In [1]: import numpy as np

In [2]: from numpy import linalg as LA

In [3]: np.set_printoptions(precision=2, suppress=True, linewidth=100)

In [4]: rnd = lambda a: np.round(a, 2) + 0

In [5]: F = np.array([[-3, 2, 3], [-3, 2, -2], [0, 0, -3]])

In [6]: print(F)
[[-3  2  3]
 [-3  2 -2]
 [ 0  0 -3]]

In [7]: rng = np.random.default_rng(636)

In [8]: lab = rng.permutation(3)

In [9]: print(lab)
[0 1 2]

In [10]: other = F[lab][:, lab]

In [11]: print(np.diag(other))
[-3  2 -3]

In [12]: print(np.allclose(other, F))
True

In [13]: print(np.trace(other))
-4

In [14]: print(rnd(np.sort(np.abs(LA.eigvals(other)))))
[0. 1. 3.]

In [15]: print(np.abs(np.diag(LA.qr(F)[1])) > 1e-9)
[ True False  True]

In [16]: U, sigma, vt = LA.svd(F)

In [17]: print(np.argmax(sigma[:-1] / (sigma[1:] + 1e-6)) + 1)
2

In [18]: other = U[:, :2] @ np.diag(sigma[:2]) @ vt[:2]

In [19]: print(rnd(np.abs(F - other).max()))
0.0

In [20]: print(rnd(LA.norm(F - other) / LA.norm(F)))
0.0

In [21]: print(rnd(other))
[[-3.  2.  3.]
 [-3.  2. -2.]
 [ 0.  0. -3.]]

In [22]: print(LA.matrix_rank(other))
2

In [23]: r = LA.matrix_rank(F)

In [24]: print(r)
2

In [25]: N = LA.svd(F)[2][r:].T

In [26]: print([int(LA.matrix_rank(F[:, :j + 1])) for j in range(3)])
[1, 1, 2]

In [27]: print([int(LA.matrix_rank(F[:i])) for i in range(1, len(F) + 1)])
[1, 2, 2]

In [28]: print(LA.matrix_rank(F.T @ F), LA.matrix_rank(F @ F.T))
2 2

In [29]: print([int(LA.matrix_rank(np.delete(F, i, axis=0))) for i in range(3)])
[2, 2, 2]

In [30]: X = rng.normal(size=(24, 3)) + 5 * np.array([5, 5, 3])

In [31]: print(rnd(X))
[[26.53 26.   16.81]
 [24.12 24.69 15.32]
 [25.99 24.68 14.93]
 [25.06 24.08 14.89]
 [23.47 25.04 13.67]
 [23.43 25.35 14.59]
 [24.3  25.59 15.46]
 [26.41 24.98 15.31]
 [24.14 26.71 14.37]
 [26.49 24.15 14.77]
 [26.31 24.16 15.25]
 [24.75 23.7  14.08]
 [24.58 23.76 13.98]
 [22.68 26.47 13.75]
 [25.22 25.62 15.58]
 [25.49 25.11 13.91]
 [24.66 24.61 13.98]
 [25.35 23.53 14.  ]
 [26.54 25.28 14.43]
 [25.74 24.07 16.57]
 [23.66 24.67 14.13]
 [25.27 25.72 14.82]
 [24.06 26.13 14.6 ]
 [24.48 26.32 15.44]]

In [32]: lab = X[:, 2] > np.median(X[:, 2])

In [33]: u = X[lab].mean(axis=0) - X[~lab].mean(axis=0)

In [34]: print(((X - X.mean(axis=0)) @ u > 0).astype(int))
[1 0 1 1 0 0 1 1 0 1 1 0 0 0 1 0 0 0 1 1 0 1 0 1]

In [35]: print(rnd((((X - X.mean(axis=0)) @ u > 0) == lab).mean()))
0.92

In [36]: print(lab.astype(int))
[1 1 1 1 0 0 1 1 0 1 1 0 0 0 1 0 0 0 0 1 0 1 0 1]

In [37]: x = np.array([-2, -1, 1])

In [38]: y = X @ x

In [39]: print(rnd(LA.solve(X.T @ X, X.T @ y)))
[-2. -1.  1.]

In [40]: print(rnd(LA.lstsq(X, y)[0]))
[-2. -1.  1.]

In [41]: y = y + 0.1 * rng.normal(size=24)

In [42]: print(rnd(y))
[-62.15 -57.72 -61.79 -59.34 -58.34 -57.66 -58.72 -62.4  -60.78 -62.31 -61.43 -59.29 -59.06 -58.17
 -60.52 -62.22 -60.04 -60.04 -63.85 -58.91 -57.9  -61.33 -59.76 -59.78]

In [43]: c, *_ = LA.lstsq(X, y)

In [44]: print(rnd(LA.norm(y - X @ c)))
0.4

In [45]: print(rnd(X.T @ (y - X @ c)))
[0. 0. 0.]

In [46]: U, sigma, vt = LA.svd(X)

In [47]: print(np.argmax(sigma[:-1] / (sigma[1:] + 1e-6)) + 1)
1

In [48]: print(rnd(sigma))
[187.67   5.65   3.03]

In [49]: other = U[:, :1] @ np.diag(sigma[:1]) @ vt[:1]

In [50]: print(rnd(LA.norm(X - other, 2)), rnd(sigma[1]))
5.65 5.65

In [51]: print(rnd(np.abs(X - other).max()))
2.06

In [52]: print(LA.matrix_rank(other))
1

In [53]: print(rnd(LA.norm(F, 2) / LA.norm(F)))
0.77

In [54]: print(LA.matrix_rank(F, rtol=0.1))
2

In [55]: print(LA.cond(F) > 100)
True

In [56]: K = np.load("test6.npy")

In [57]: print(rnd(K))
[[-2.23  2.92 -3.39]
 [-4.25 -2.58  0.57]
 [-1.42  3.14  3.63]]

In [58]: lab = rng.permutation(3)

In [59]: other = K[:, lab] * rng.choice([-1, 1], 3)

In [60]: print(rnd(other))
[[ 2.92 -3.39  2.23]
 [-2.58  0.57  4.25]
 [ 3.14  3.63  1.42]]

In [61]: U, _, vt = LA.svd(K.T @ other)

In [62]: print(rnd(U @ vt))
[[ 0.  0. -1.]
 [ 1.  0.  0.]
 [ 0.  1.  0.]]

In [63]: print(lab)
[1 2 0]

In [64]: print(rnd(LA.lstsq(K, other)[0]))
[[ 0.  0. -1.]
 [ 1.  0.  0.]
 [ 0.  1.  0.]]

In [65]: def softmax(z):
    ...:     e = np.exp(z - z.max(axis=-1, keepdims=True))
    ...:     return e / e.sum(axis=-1, keepdims=True)
    ...: 

In [66]: print(rnd(softmax(other[2] + -3)))
[0.36 0.58 0.06]

In [67]: print(rnd(softmax(other[2])))
[0.36 0.58 0.06]

In [68]: scores = other @ other.T / np.sqrt(3)

In [69]: print(rnd(softmax(scores)))
[[1. 0. 0.]
 [0. 1. 0.]
 [0. 0. 1.]]

In [70]: print(softmax(scores).round(6).argmax(axis=1))
[0 1 2]
